$ python3 -q
>>> import numpy as np
>>> np.set_printoptions(precision=2, suppress=True, linewidth=140, legacy="1.25")
>>> def rd(a):
...     return np.round(a, 2) + 0
... 
>>> K = np.load("arr.npy")
>>> print(K)
[[-0.99  1.52 -0.39  1.06  0.46]
 [ 1.77 -3.04  0.93 -2.08 -1.23]
 [-2.6   4.19 -1.22  2.94  1.35]
 [-2.2   3.16 -0.84  2.25  0.42]
 [ 0.08  0.24 -0.08  0.01  0.97]
 [-0.63  1.11 -0.39  0.81  0.32]
 [-1.09  1.83 -0.68  1.38  0.05]
 [ 0.77 -1.14  0.23 -0.79 -0.61]
 [ 1.51 -2.06  0.52 -1.51 -0.15]
 [-1.63  1.97 -0.47  1.54 -0.5 ]
 [-1.25  2.31 -0.78  1.54  1.  ]
 [ 1.57 -2.26  0.55 -1.54 -0.55]
 [-0.58  1.09 -0.34  0.71  0.56]
 [ 0.36 -0.52  0.09 -0.3  -0.41]
 [ 1.08 -1.08  0.21 -0.94  0.79]
 [-0.72  0.94 -0.15  0.69  0.33]
 [ 1.13 -2.1   0.65 -1.42 -1.15]
 [-0.16  0.46 -0.04  0.13  1.18]
 [-0.58  0.86 -0.16  0.56  0.49]]
>>> M2 = np.c_[K[:, :1] @ np.array([[1]]), np.array([-2, -1, 0, 1, -1, 0, 0, -1, -1, 2, -1, 2, 1, -1, 2, -1, -1, 0, 2])]
>>> print(M2)
[[-0.99 -2.  ]
 [ 1.77 -1.  ]
 [-2.6   0.  ]
 [-2.2   1.  ]
 [ 0.08 -1.  ]
 [-0.63  0.  ]
 [-1.09  0.  ]
 [ 0.77 -1.  ]
 [ 1.51 -1.  ]
 [-1.63  2.  ]
 [-1.25 -1.  ]
 [ 1.57  2.  ]
 [-0.58  1.  ]
 [ 0.36 -1.  ]
 [ 1.08  2.  ]
 [-0.72 -1.  ]
 [ 1.13 -1.  ]
 [-0.16  0.  ]
 [-0.58  2.  ]]
>>> print(rd(np.linalg.lstsq(K, M2[:, 0])[0]))
[1. 0. 0. 0. 0.]
>>> print(np.linalg.matrix_rank(M2))
2
>>> print(rd(np.linalg.norm(M2 - K @ np.linalg.lstsq(K, M2)[0], axis=0)))
[0.   5.34]
>>> print(np.linalg.matrix_rank(np.c_[K, M2]))
6
>>> print(rd(M2.sum(axis=1)))
[-2.99  0.77 -2.6  -1.2  -0.92 -0.63 -1.09 -0.23  0.51  0.37 -2.25  3.57  0.42 -0.64  3.08 -1.72  0.13 -0.16  1.42]
>>> print(np.linalg.matrix_rank(M2))
2
>>> print(np.count_nonzero(M2))
34
>>> print(np.unravel_index(np.abs(M2).argmax(), M2.shape))
(2, 0)
>>> print(M2.sum(axis=0))
[-4.16  0.  ]
>>> P = K @ np.linalg.solve(K.T @ K, K.T)
>>> print(np.allclose(P @ P, P))
True
>>> print(rd(np.linalg.eigvalsh(P)))
[0. 0. 0. 0. 0. 0. 0. 0. 0. 0. 0. 0. 0. 0. 1. 1. 1. 1. 1.]
>>> cen = (K - K.mean(axis=0)) / K.std(axis=0)
>>> print(rd(cen.std(axis=0)))
[1. 1. 1. 1. 1.]
>>> print(np.argwhere(np.abs(cen) > 2))
[[2 2]]
>>> beta = np.linalg.lstsq(np.delete(cen, 3, axis=1), cen[:, 3])[0]
>>> print(rd(1 - np.var(cen[:, 3] - np.delete(cen, 3, axis=1) @ beta)))
1.0
>>> print(np.abs(beta).argmax())
1
>>> F = np.array([[1.0, 0.0], [0.38, 0.62]])
>>> rng = np.random.default_rng(98176)
>>> M2 = F + rng.integers(-2, 3, (2, 1)) @ rng.integers(-2, 3, (1, 2))
>>> print(M2)
[[ 5.   -2.  ]
 [ 4.38 -1.38]]
>>> print(rd(np.linalg.svd(M2 - F, compute_uv=False)))
[6.32 0.  ]
>>> print(M2 - F)
[[ 4. -2.]
 [ 4. -2.]]
>>> lab = rng.permutation(2)
>>> M2 = F[:, lab] * rng.choice([-1, 1], 2)
>>> print(M2)
[[1.   0.  ]
 [0.38 0.62]]
>>> Uu, _, Vh = np.linalg.svd(F.T @ M2)
>>> print(lab)
[0 1]
>>> print(rd(np.linalg.lstsq(F, M2)[0]))
[[1. 0.]
 [0. 1.]]
>>> print([int(np.linalg.matrix_rank(np.linalg.matrix_power(F, p))) for p in range(1, 3)])
[2, 2]
>>> print(rd(np.linalg.matrix_power(F - np.diag(np.diag(F)), 2)))
[[0. 0.]
 [0. 0.]]
>>> print(np.prod(np.diag(F)), rd(np.linalg.det(F)))
0.62 0.62
>>> t3 = np.stack([F, -3 * F, F[::-1]])
>>> print(np.linalg.matrix_rank(t3.reshape(3, -1)))
2
>>> print(t3.shape)
(3, 2, 2)
>>> print(rd(np.linalg.norm(t3, axis=(1, 2))))
[1.24 3.71 1.24]
>>> J = np.load("block13.npy")
>>> print(J)
[[ 0.06 -9.05 -2.98]
 [-0.05 -8.92 -3.01]
 [ 0.04 -8.95 -3.02]]
>>> P = np.triu(np.array([[5, 6, 0], [7, 8, 5], [5, 7, 1]]), 1) + np.eye(3)
>>> M2 = P @ J @ np.linalg.inv(P)
>>> print(rd(np.poly(M2)))
[ 1.   11.88 -1.05 -0.06]
>>> print(rd(np.trace(M2)), rd(np.trace(J)))
-11.88 -11.88
>>> print(rd(P @ J - J @ P))
[[ -0.3  -53.88  27.19]
 [  0.2  -44.45  29.5 ]
 [  0.    -0.24  44.75]]
>>> print(rd(np.linalg.det(M2)))
0.06
>>> print(rd(np.einsum("ii->", J)))
-11.88
>>> print(rd(np.linalg.eigvals(J)))
[  0.13  -0.04 -11.97]
>>> print(rd(np.poly(J)))
[ 1.   11.88 -1.05 -0.06]
>>> print(rd(np.linalg.eigvals(J).sum().real))
-11.88
>>> print(rd(np.einsum("ij,ji->", J, J)))
143.24
>>> print(rd(np.linalg.det(2 * J)), rd(np.linalg.det(J)))
0.47 0.06
>>> w, vecs = np.linalg.eig(J)
>>> print(rd(np.sort(np.linalg.eigvals(J @ J))))
[  0.     0.02 143.22]
>>> print(rd(np.prod(w)))
0.06
>>> print(rd(w))
[  0.13  -0.04 -11.97]
>>> lab = rng.permutation(3)
>>> print(lab)
[0 2 1]
>>> M2 = J[lab][:, lab]
>>> print(M2)
[[ 0.06 -2.98 -9.05]
 [ 0.04 -3.02 -8.95]
 [-0.05 -3.01 -8.92]]
>>> print(rd(np.trace(M2)))
-11.88
>>> print(np.diag(M2))
[ 0.06 -3.02 -8.92]
>>> M2 = np.array([[5, -1], [-6, 6], [-1, 8]])
>>> print(rd(np.einsum("ik,kj->ji", J, M2)))
[[ 57.58  56.28  56.92]
 [-78.2  -77.55 -77.9 ]]
>>> print(np.linalg.matrix_rank(J @ M2))
2
>>> M2 @ J
Traceback (most recent call last):
  File "<python-input-71>", line 1, in <module>
    M2 @ J
    ~~~^~~
ValueError: matmul: Input operand 1 has a mismatch in its core dimension 0, with gufunc signature (n?,k),(k,m?)->(n?,m?) (size 3 is different from 2)
>>> print(np.vstack([J, M2.T]).shape)
(5, 3)
>>> E = np.load("data.npy")
>>> print(rd(E))
[[-0.15  0.92 -0.35]
 [-0.29 -0.38 -0.88]
 [-0.95 -0.03  0.32]]
>>> O, vecs = np.linalg.qr(E[:, :2])[0], np.linalg.qr(E[:, 2:])[0]
>>> sv = np.linalg.svd(O.T @ vecs, compute_uv=False)
>>> print((sv > 0.9).sum())
0
>>> t3 = np.stack([E, 3 * E, E[::-1]])
>>> print(rd(np.linalg.norm(t3, axis=(1, 2))))
[1.73 5.2  1.73]
>>> print(rd(np.einsum("bij,cij->bc", t3, t3)))
[[ 3.  9.  1.]
 [ 9. 27.  3.]
 [ 1.  3.  3.]]
>>> x = np.array([5, 4, 5])
>>> h = np.maximum(E @ x, 0)
>>> print(rd(np.maximum(E @ (3 * x), 0)))
[3.65 0.   0.  ]
>>> print(rd(np.maximum(E @ x, 0) - np.maximum(-E @ x, 0)))
[ 1.22 -7.36 -3.21]
>>> print(rd(E.T @ h))
[-0.18  1.12 -0.43]
>>> print(rd(h))
[1.22 0.   0.  ]
